$ ipython --no-banner

In [1]: import numpy as np

In [2]: from numpy import linalg as LA

In [3]: np.set_printoptions(precision=3, suppress=True, linewidth=160)

In [4]: def rd(a):
   ...:     return np.round(a, 3) + 0
   ...: 

In [5]: s = 20 * 0.9 ** np.arange(10)

In [6]: rng = np.random.default_rng(57)

In [7]: m1 = rng.normal(size=(31, 10)) * rng.permutation(s)

In [8]: print(rd(m1))
[[  2.57    6.714  25.238  14.178   1.868   4.801 -21.335  -3.78    2.755  15.683]
 [ -6.274 -12.066   8.344   7.812 -12.896   4.321  24.204   0.16    7.76   20.711]
 [ -5.804  -6.389 -21.763 -12.18   -2.34    8.725   9.414  -4.58  -15.038  -0.391]
 [  7.06    5.252   8.734  21.146  17.64   -2.292 -39.675  11.951  -4.019  10.671]
 [ -7.069   5.173 -13.889   4.615  -8.65   -5.384 -14.346   3.877   2.102   5.058]
 [ -7.1    -2.235 -17.742  -4.243   2.221   1.435  26.903   1.513  -2.29  -15.818]
 [  3.804  -7.187  20.632 -23.215  -8.55  -17.106 -23.647  -1.183  -4.909  -7.294]
 [  4.962  19.345 -23.779  -0.212  -4.964  -9.602   7.569 -10.492  -7.394 -20.174]
 [  4.627   3.609  -8.815   6.01   -8.88  -11.555  24.375   5.461   1.627  33.993]
 [  2.254  -4.027 -24.384 -15.393  -2.311   8.078   7.004   0.699  -2.344  -4.734]
 [  6.812  14.56    3.409   0.737   8.393   6.762   9.875   3.865  -4.203  26.935]
 [-10.974  -0.375   7.131  18.074  18.151 -12.775  15.603  -3.174  -5.382  21.576]
 [  5.664 -12.466  -9.535  -9.019  -0.645 -10.87   -0.882   0.352  -0.931   3.785]
 [  6.415  -6.457  -5.33   -2.634  -1.075  10.01    3.904   9.157   5.753  23.315]
 [  5.941 -13.951  39.067  -2.332   9.249   8.319  16.264  -5.402  -0.841  19.723]
 [  4.05  -12.167  -2.153  12.701 -14.263 -36.35  -14.469   1.575  -0.354 -31.074]
 [ -0.515  10.444  17.188 -15.618  -8.542 -18.494   4.166   4.535   2.523   9.765]
 [ -9.329   1.77   -9.762   0.277 -12.056 -14.342   7.164  -4.231  -2.666  -8.581]
 [  2.29   26.05  -13.691 -17.599 -14.021   0.611  -9.474 -16.353  -5.853  -8.623]
 [ 10.674  -3.64    5.294   7.434  -4.82    9.853 -10.383  -6.444   8.444  17.347]
 [ -8.582   0.528   7.464   5.543  -0.641  -0.449   9.215  13.254  -1.269   8.446]
 [ -5.952  -3.148  -1.985   1.113  -0.471   4.452   2.514 -11.844 -10.096  11.248]
 [  9.959  -3.422  16.717  -1.836 -10.732 -11.632 -28.481   4.728   0.993  24.199]
 [  1.911  -4.158  -4.872 -40.76    9.179 -20.552  17.117   0.393  -0.441  -8.417]
 [-11.412   1.615   8.337   1.12   -3.774  -0.007   5.092   5.466  -6.718  31.297]
 [ -3.26    6.681  28.116 -12.177  13.016 -14.527   1.922   3.192  -4.347  17.327]
 [  5.689  14.473 -16.743  -7.461   8.296  -3.763  13.769 -18.715  15.919 -20.726]
 [  1.084 -15.467 -32.216   7.548 -21.027  21.79  -18.602   7.166 -10.199   1.156]
 [ -1.621  -5.319 -13.26   -8.874   9.02    5.356  31.197 -13.73   -0.296  23.763]
 [-13.182  -8.819 -17.548  -4.159  -2.469  17.438  14.346  12.723   7.11   17.399]
 [ -1.687  23.613  -2.947   5.975  13.747   3.62   23.791   0.897  -4.623 -32.598]]

In [9]: Xs = m1 - m1.mean(axis=0)

In [10]: left, s, vt = LA.svd(Xs, full_matrices=False)

In [11]: (np.sign(left[:, 0]) == np.sign(left[0, 0])).astype(int)
Out[11]: array([1, 1, 0, 1, 0, 0, 1, 0, 1, 0, 1, 1, 0, 1, 1, 0, 1, 0, 0, 1, 1, 1, 1, 0, 1, 1, 0, 0, 0, 0, 0])

In [12]: rd(s ** 2 / (s ** 2).sum())
Out[12]: array([0.295, 0.222, 0.157, 0.095, 0.07 , 0.052, 0.038, 0.032, 0.026, 0.013])

In [13]: np.abs(vt[0]).argmax()
Out[13]: np.int64(9)

In [14]: print(rd(np.abs(vt[-1])))
[0.719 0.019 0.054 0.087 0.154 0.006 0.219 0.225 0.591 0.023]

In [15]: rd(s)
Out[15]: array([119.095, 103.371,  86.919,  67.805,  58.105,  50.006,  42.854,  39.023,  35.227,  25.454])

In [16]: np.searchsorted(np.cumsum(s ** 2) / (s ** 2).sum(), 0.9) + 1
Out[16]: np.int64(7)

In [17]: rd(vt[0] * np.sign(vt[0, np.abs(vt[0]).argmax()]))
Out[17]: array([ 0.039, -0.122,  0.618,  0.205,  0.068,  0.034, -0.286,  0.138,  0.033,  0.672])

In [18]: C2 = np.cov(m1, rowvar=False)

In [19]: rd(LA.eigvalsh(C2)[::-1])
Out[19]: array([472.784, 356.183, 251.832, 153.251, 112.539,  83.354,  61.216,  50.759,  41.364,  21.598])

In [20]: rd(np.polyfit(m1[:, 7], m1[:, 8], 1))
Out[20]: array([-0.004, -1.266])

In [21]: C2.shape
Out[21]: (10, 10)

In [22]: np.argsort(-m1.std(axis=0).round(6), kind="stable")
Out[22]: array([9, 6, 2, 3, 5, 1, 4, 7, 0, 8])

In [23]: rd(m1.std(axis=0))
Out[23]: array([ 6.618, 10.61 , 16.767, 12.522,  9.86 , 12.244, 17.237,  7.939,  6.106, 17.727])

In [24]: np.argwhere(np.triu(np.abs(np.corrcoef(m1.T)) > 0.8, 1))
Out[24]: array([], shape=(0, 2), dtype=int64)

In [25]: left, s, vt = LA.svd(m1, full_matrices=False)

In [26]: (s > 1e-8).sum()
Out[26]: np.int64(10)

In [27]: np.allclose(left * s @ vt, m1)
Out[27]: True

In [28]: left.shape, s.shape, vt.shape
Out[28]: ((31, 10), (10,), (10, 10))

In [29]: rd(s)
Out[29]: array([119.506, 106.63 ,  86.97 ,  70.628,  58.112,  55.775,  42.97 ,  39.073,  35.732,  25.779])

In [30]: rd(left.T @ m1 @ vt.T)
Out[30]: 
array([[119.506,   0.   ,   0.   ,   0.   ,   0.   ,   0.   ,   0.   ,   0.   ,   0.   ,   0.   ],
       [  0.   , 106.63 ,   0.   ,   0.   ,   0.   ,   0.   ,   0.   ,   0.   ,   0.   ,   0.   ],
       [  0.   ,   0.   ,  86.97 ,   0.   ,   0.   ,   0.   ,   0.   ,   0.   ,   0.   ,   0.   ],
       [  0.   ,   0.   ,   0.   ,  70.628,   0.   ,   0.   ,   0.   ,   0.   ,   0.   ,   0.   ],
       [  0.   ,   0.   ,   0.   ,   0.   ,  58.112,   0.   ,   0.   ,   0.   ,   0.   ,   0.   ],
       [  0.   ,   0.   ,   0.   ,   0.   ,   0.   ,  55.775,   0.   ,   0.   ,   0.   ,   0.   ],
       [  0.   ,   0.   ,   0.   ,   0.   ,   0.   ,   0.   ,  42.97 ,   0.   ,   0.   ,   0.   ],
       [  0.   ,   0.   ,   0.   ,   0.   ,   0.   ,   0.   ,   0.   ,  39.073,   0.   ,   0.   ],
       [  0.   ,   0.   ,   0.   ,   0.   ,   0.   ,   0.   ,   0.   ,   0.   ,  35.732,   0.   ],
       [  0.   ,   0.   ,   0.   ,   0.   ,   0.   ,   0.   ,   0.   ,   0.   ,   0.   ,  25.779]])

In [31]: rd(np.abs(vt[0]))
Out[31]: array([0.029, 0.122, 0.596, 0.185, 0.069, 0.036, 0.222, 0.135, 0.029, 0.722])

In [32]: A = np.load("mat.npy")

In [33]: A
Out[33]: 
array([[0, 0, 1, 0, 0, 0],
       [1, 0, 0, 0, 0, 0],
       [0, 0, 0, 1, 0, 0],
       [0, 0, 0, 0, 0, 1],
       [0, 1, 0, 0, 0, 0],
       [0, 0, 0, 0, 1, 0]])

In [34]: # columns are unit length and at right angles

In [35]: rd(np.sort(np.abs(LA.eigvals(A)))[::-1])
Out[35]: array([1., 1., 1., 1., 1., 1.])

In [36]: print(A @ np.ones(6))
[1. 1. 1. 1. 1. 1.]

In [37]: p = np.eye(6)[1]

In [38]: for _ in range(5):
    ...:     p = p @ A
    ...:     print(p.round(3))
    ...: 
[1. 0. 0. 0. 0. 0.]
[0. 0. 1. 0. 0. 0.]
[0. 0. 0. 1. 0. 0.]
[0. 0. 0. 0. 0. 1.]
[0. 0. 0. 0. 1. 0.]

In [39]: Q, Rm = LA.qr(A)

In [40]: Q.T @ Q
Out[40]: 
array([[1., 0., 0., 0., 0., 0.],
       [0., 1., 0., 0., 0., 0.],
       [0., 0., 1., 0., 0., 0.],
       [0., 0., 0., 1., 0., 0.],
       [0., 0., 0., 0., 1., 0.],
       [0., 0., 0., 0., 0., 1.]])

In [41]: abs(Rm[0, 0]), rd(LA.norm(A[:, 0]))
Out[41]: (np.float64(1.0), np.float64(1.0))

In [42]: np.trace(Q @ Q.T)
Out[42]: np.float64(6.0)

In [43]: Q @ Rm
Out[43]: 
array([[0., 0., 1., 0., 0., 0.],
       [1., 0., 0., 0., 0., 0.],
       [0., 0., 0., 1., 0., 0.],
       [0., 0., 0., 0., 0., 1.],
       [0., 1., 0., 0., 0., 0.],
       [0., 0., 0., 0., 1., 0.]])

In [44]: print(np.abs(np.diag(Rm)))
[1. 1. 1. 1. 1. 1.]

In [45]: Rm
Out[45]: 
array([[-1.,  0.,  0.,  0.,  0.,  0.],
       [ 0., -1.,  0.,  0.,  0.,  0.],
       [ 0.,  0., -1.,  0.,  0.,  0.],
       [ 0.,  0.,  0., -1.,  0.,  0.],
       [ 0.,  0.,  0.,  0., -1.,  0.],
       [ 0.,  0.,  0.,  0.,  0., -1.]])

In [46]: X = np.load("dump.npy")

In [47]: print(X)
[[  0.818  -9.803   0.076   0.004  -1.326   0.151  -0.546   0.173  -0.187 -16.005]
 [ -0.657  13.531  -0.035   0.035  -1.583   0.005   0.029   0.132  -0.871  19.648]
 [ -4.021 -12.143  -0.03    0.051   5.331   0.127   0.452   0.056  -0.623 -25.38 ]
 [ -2.039  -3.82    0.093   0.015   3.813   0.095  -1.01    0.097   0.943 -36.85 ]
 [  1.807   0.743  -0.073   0.026 -10.669  -0.133   0.407  -0.092   0.284 -18.68 ]
 [ -2.448 -16.951   0.048   0.032   0.565  -0.507   0.002  -0.078   1.808 -25.094]
 [ -0.916  -7.719  -0.068   0.024  -1.704  -0.103  -1.55   -0.052  -0.234  23.033]
 [ -0.602  -6.396  -0.101   0.008  -0.819   0.468  -0.83   -0.283  -1.639  31.373]
 [  0.01    7.646  -0.046  -0.013   0.219  -0.046  -0.445   0.022  -2.544 -10.659]
 [ -1.2     7.702  -0.034  -0.03    5.409   0.233   0.504   0.134  -0.911  12.411]
 [  1.727  -2.083   0.011   0.001  -2.357  -0.043   0.021  -0.1    -1.113 -29.891]
 [  3.785  11.023   0.024  -0.038   4.62   -0.096   0.499  -0.113   1.381  -0.013]
 [  3.923 -13.625  -0.017   0.017   7.851   0.462   0.388   0.053   0.252  -6.749]
 [  2.047   9.094  -0.121   0.042  -0.028   0.421  -0.306  -0.035   1.174  20.727]
 [  2.743   1.309   0.012   0.027  -1.481   0.466   1.135   0.124   0.942  -7.518]
 [ -2.934 -13.141   0.046   0.034   4.797   0.017  -0.037   0.18   -2.216  32.98 ]]

In [48]: left, s, vt = LA.svd(X, full_matrices=False)

In [49]: rd(left.T @ X @ vt.T)
Out[49]: 
array([[89.58 ,  0.   ,  0.   ,  0.   ,  0.   ,  0.   ,  0.   ,  0.   ,  0.   ,  0.   ],
       [ 0.   , 38.114,  0.   ,  0.   ,  0.   ,  0.   ,  0.   ,  0.   ,  0.   ,  0.   ],
       [ 0.   ,  0.   , 16.817,  0.   ,  0.   ,  0.   ,  0.   ,  0.   ,  0.   ,  0.   ],
       [ 0.   ,  0.   ,  0.   ,  8.733,  0.   ,  0.   ,  0.   ,  0.   ,  0.   ,  0.   ],
       [ 0.   ,  0.   ,  0.   ,  0.   ,  4.455,  0.   ,  0.   ,  0.   ,  0.   ,  0.   ],
       [ 0.   ,  0.   ,  0.   ,  0.   ,  0.   ,  2.368,  0.   ,  0.   ,  0.   ,  0.   ],
       [ 0.   ,  0.   ,  0.   ,  0.   ,  0.   ,  0.   ,  0.895,  0.   ,  0.   ,  0.   ],
       [ 0.   ,  0.   ,  0.   ,  0.   ,  0.   ,  0.   ,  0.   ,  0.446,  0.   ,  0.   ],
       [ 0.   ,  0.   ,  0.   ,  0.   ,  0.   ,  0.   ,  0.   ,  0.   ,  0.157,  0.   ],
       [ 0.   ,  0.   ,  0.   ,  0.   ,  0.   ,  0.   ,  0.   ,  0.   ,  0.   ,  0.063]])

In [50]: left.shape, s.shape, vt.shape
Out[50]: ((16, 10), (10,), (10, 10))

In [51]: rd(np.cumsum(s ** 2) / np.sum(s ** 2))
Out[51]: array([0.814, 0.961, 0.99 , 0.997, 0.999, 1.   , 1.   , 1.   , 1.   , 1.   ])

In [52]: np.abs(left[:, 0]).round(6).argmax()
Out[52]: np.int64(3)

In [53]: rd(left.T @ left)
Out[53]: 
array([[1., 0., 0., 0., 0., 0., 0., 0., 0., 0.],
       [0., 1., 0., 0., 0., 0., 0., 0., 0., 0.],
       [0., 0., 1., 0., 0., 0., 0., 0., 0., 0.],
       [0., 0., 0., 1., 0., 0., 0., 0., 0., 0.],
       [0., 0., 0., 0., 1., 0., 0., 0., 0., 0.],
       [0., 0., 0., 0., 0., 1., 0., 0., 0., 0.],
       [0., 0., 0., 0., 0., 0., 1., 0., 0., 0.],
       [0., 0., 0., 0., 0., 0., 0., 1., 0., 0.],
       [0., 0., 0., 0., 0., 0., 0., 0., 1., 0.],
       [0., 0., 0., 0., 0., 0., 0., 0., 0., 1.]])

In [54]: r0, r1 = X[2], X[11]

In [55]: rd(r0 @ r1)
Out[55]: np.float64(-124.769)

In [56]: p = (r0 @ r1) / (r0 @ r0) * r0

In [57]: rd(LA.norm(r0 + r1) ** 2 + LA.norm(r0 - r1) ** 2)
Out[57]: np.float64(1992.315)

In [58]: LA.matrix_rank(np.outer(r0, r1))
Out[58]: np.int64(1)

In [59]: np.count_nonzero(X)
Out[59]: np.int64(160)

In [60]: np.unravel_index(np.abs(X).argmax(), X.shape)
Out[60]: (np.int64(3), np.int64(9))

In [61]: rd(X.mean(axis=0))
Out[61]: array([ 0.128, -2.165, -0.013,  0.015,  0.79 ,  0.095, -0.08 ,  0.014, -0.222, -2.292])

In [62]: rd(X.sum(axis=0))
Out[62]: array([  2.043, -34.633,  -0.215,   0.235,  12.638,   1.517,  -1.287,   0.218,  -3.554, -36.667])

In [63]: LA.matrix_rank(X)
Out[63]: np.int64(10)

In [64]: E = np.load("run15.npy")

In [65]: E
Out[65]: 
array([[ 1,  2,  0,  1,  1,  1],
       [ 2,  4,  0,  2,  3,  1],
       [ 4,  6,  1,  2,  3,  1],
       [ 6,  6,  2,  3,  3,  2],
       [ 6,  6,  3,  3,  4,  4],
       [ 8,  8,  4,  4,  5,  6],
       [ 9,  9,  6,  4,  6,  6],
       [ 9,  9,  6,  5,  6,  8],
       [10, 10,  6,  5,  6,  9],
       [10, 12,  8,  5,  7, 10],
       [12, 14,  9,  6,  9, 12],
       [12, 14,  9,  8, 11, 13],
       [12, 15, 10,  8, 12, 14],
       [12, 16, 10,  8, 12, 14],
       [13, 17, 12,  9, 12, 16],
       [14, 18, 14, 11, 14, 17],
       [14, 20, 15, 11, 14, 19],
       [14, 20, 15, 13, 16, 19],
       [15, 21, 15, 15, 18, 19],
       [16, 22, 17, 17, 19, 21],
       [17, 24, 18, 19, 21, 23],
       [17, 25, 18, 20, 22, 25],
       [17, 25, 19, 20, 24, 25],
       [17, 25, 21, 21, 24, 25],
       [18, 26, 23, 21, 25, 26],
       [18, 28, 23, 21, 25, 27],
       [20, 29, 24, 21, 26, 27],
       [21, 31, 24, 22, 26, 29],
       [21, 33, 26, 24, 27, 31],
       [22, 34, 27, 26, 28, 32],
       [22, 34, 27, 26, 30, 32],
       [22, 36, 27, 27, 31, 32],
       [24, 36, 28, 29, 32, 34],
       [24, 38, 28, 31, 34, 36]])

In [66]: left, s, vt = LA.svd(E)

In [67]: rd(s)
Out[67]: array([266.891,  15.908,   7.123,   4.35 ,   4.028,   3.381])

In [68]: other = left[:, :1] @ np.diag(s[:1]) @ vt[:1]

In [69]: print(LA.matrix_rank(E, rtol=0.05))
2

In [70]: rd(LA.norm(E - other, 2)), rd(s[1])
Out[70]: (np.float64(15.908), np.float64(15.908))

In [71]: basis = E[[32, 26]].astype(float)

In [72]: for _ in range(6):
    ...:     idx = LA.norm(E[:, None] - basis, axis=-1).argmin(axis=1)
    ...:     basis = np.array([E[idx == j].mean(axis=0) for j in range(2)])
    ...: 

In [73]: idx
Out[73]: array([1, 1, 1, 1, 1, 1, 1, 1, 1, 1, 1, 1, 1, 1, 1, 1, 1, 1, 0, 0, 0, 0, 0, 0, 0, 0, 0, 0, 0, 0, 0, 0, 0, 0])

In [74]: rd(basis)
Out[74]: 
array([[19.438, 29.188, 22.812, 22.5  , 25.75 , 27.75 ],
       [ 9.333, 11.444,  7.222,  6.   ,  8.   ,  9.556]])

In [75]: np.bincount(idx)
Out[75]: array([16, 18])

In [76]: rd(basis[1] - basis[0])
Out[76]: array([-10.104, -17.743, -15.59 , -16.5  , -17.75 , -18.194])
